$ python -q
>>> import numpy as np
>>> np.set_printoptions(suppress=True, linewidth=140)
>>> J = np.loadtxt("data.csv", delimiter=",")
>>> J
array([[-20., -30., -20.],
       [-15., -15.,  -9.],
       [  0.,  15.,  12.]])
>>> proj = np.triu(np.array([[8, -4, -7], [0, -4, -6], [4, 3, 5]]), 1) + np.eye(3)
>>> B = proj @ J @ np.linalg.inv(proj)
>>> proj @ J - J @ proj
array([[  60., -125., -368.],
       [   0., -150., -267.],
       [   0.,    0.,   90.]])
>>> np.trace(B), np.trace(J)
(np.float64(-23.0), np.float64(-23.0))
>>> np.round(np.poly(B), 2) + 0
array([   1.,   23., -435.,    0.])
>>> rank = np.linalg.matrix_rank(J)
>>> rank
np.int64(2)
>>> null = np.linalg.svd(J)[2][rank:].T
>>> [int(np.linalg.matrix_rank(J[:, :j + 1])) for j in range(3)]
[1, 2, 2]
>>> np.round(null @ null.T, 2)
array([[ 0.02, -0.1 ,  0.12],
       [-0.1 ,  0.38, -0.48],
       [ 0.12, -0.48,  0.6 ]])
>>> [int(np.linalg.matrix_rank(np.delete(J, i, axis=0))) for i in range(3)]
[2, 2, 2]
>>> np.linalg.matrix_rank(J.T @ J), np.linalg.matrix_rank(J @ J.T)
(np.int64(2), np.int64(2))
>>> x = np.array([1, 3, 2])
>>> a = np.maximum(J @ x, 0)
>>> np.maximum(J @ x, 0) - np.maximum(-J @ x, 0)
array([-150.,  -78.,   69.])
>>> np.maximum(J @ (3 * x), 0)
array([  0.,   0., 207.])
>>> J * (a > 1e-9)[:, None]
array([[-0., -0., -0.],
       [-0., -0., -0.],
       [ 0., 15., 12.]])
>>> a
array([ 0.,  0., 69.])
>>> np.linalg.matrix_rank(J, rtol=0.1)
np.int64(2)
>>> round(float(np.linalg.norm(J, 2) / np.linalg.norm(J)), 2)
0.98
>>> [round(float(x), 2) for x in np.linalg.svd(J, compute_uv=False)[:3]]
[49.9, 10.49, 0.0]
>>> K = np.load("block10.npy")
>>> K
array([[0, 0, 2],
       [2, 0, 0],
       [0, 1, 0]])
>>> Q = K.astype(float).copy()
>>> for j in range(3):
...     Q[:, j] -= Q[:, :j] @ (Q[:, :j].T @ Q[:, j])
...     Q[:, j] /= np.linalg.norm(Q[:, j])
... 
>>> Q
array([[0., 0., 1.],
       [1., 0., 0.],
       [0., 1., 0.]])
>>> np.round(np.linalg.det(K), 2)
np.float64(4.0)
>>> np.linalg.determinant(K)
Traceback (most recent call last):
  File "<python-input-31>", line 1, in <module>
    np.linalg.determinant(K)
    ^^^^^^^^^^^^^^^^^^^^^
AttributeError: module 'numpy.linalg' has no attribute 'determinant'
>>> round(float(np.abs(np.linalg.eigvals(K)).max()), 2)
1.59
>>> np.allclose(K, K.T)
False
>>> np.round(np.sort(np.abs(np.linalg.eigvals(K))), 2)
array([1.59, 1.59, 1.59])
>>> K.inv()
Traceback (most recent call last):
  File "<python-input-35>", line 1, in <module>
    K.inv()
    ^^^^^
AttributeError: 'numpy.ndarray' object has no attribute 'inv'
>>> (K + K.T) / 2
array([[0. , 1. , 1. ],
       [1. , 0. , 0.5],
       [1. , 0.5, 0. ]])
>>> np.linalg.matrix_power(K, 2)
array([[0, 2, 0],
       [0, 0, 4],
       [2, 0, 0]])
>>> np.round(np.linalg.pinv(K), 2)
array([[0. , 0.5, 0. ],
       [0. , 0. , 1. ],
       [0.5, 0. , 0. ]])
>>> K.T @ K
array([[4, 0, 0],
       [0, 1, 0],
       [0, 0, 4]])
>>> W0 = np.loadtxt("arr.csv", delimiter=",")
>>> W0.round(2)
array([[-0.21,  0.64, -0.74],
       [-0.21, -0.77, -0.61],
       [-0.96,  0.03,  0.29]])
>>> B = np.array([[2, 6, 1], [-4, -3, 3]])
>>> cent = np.kron(B, W0)
>>> np.linalg.matrix_rank(cent)
np.int64(6)
>>> round(np.linalg.norm(cent, 2), 2), round(float(np.linalg.norm(B, 2) * np.linalg.norm(W0, 2)), 2)
(np.float64(7.8), 7.8)
>>> cent.shape
(6, 9)
>>> Q = W0.astype(float).copy()
>>> for j in range(3):
...     Q[:, j] -= Q[:, :j] @ (Q[:, :j].T @ Q[:, j])
...     Q[:, j] /= np.linalg.norm(Q[:, j])
... 
>>> np.round(Q.T @ W0, 2) + 0
array([[1., 0., 0.],
       [0., 1., 0.],
       [0., 0., 1.]])
>>> Q.round(2)
array([[-0.21,  0.64, -0.74],
       [-0.21, -0.77, -0.61],
       [-0.96,  0.03,  0.29]])
>>> x = np.array([6, 6, 4])
>>> rhs = W0 @ x
>>> rhs.round(2)
array([-0.36, -8.27, -4.42])
>>> np.round(np.linalg.solve(W0.T, W0[1]), 2) + 0
array([0., 1., 0.])
>>> np.round(np.linalg.solve(W0, -3 * rhs), 2)
array([-18., -18., -12.])
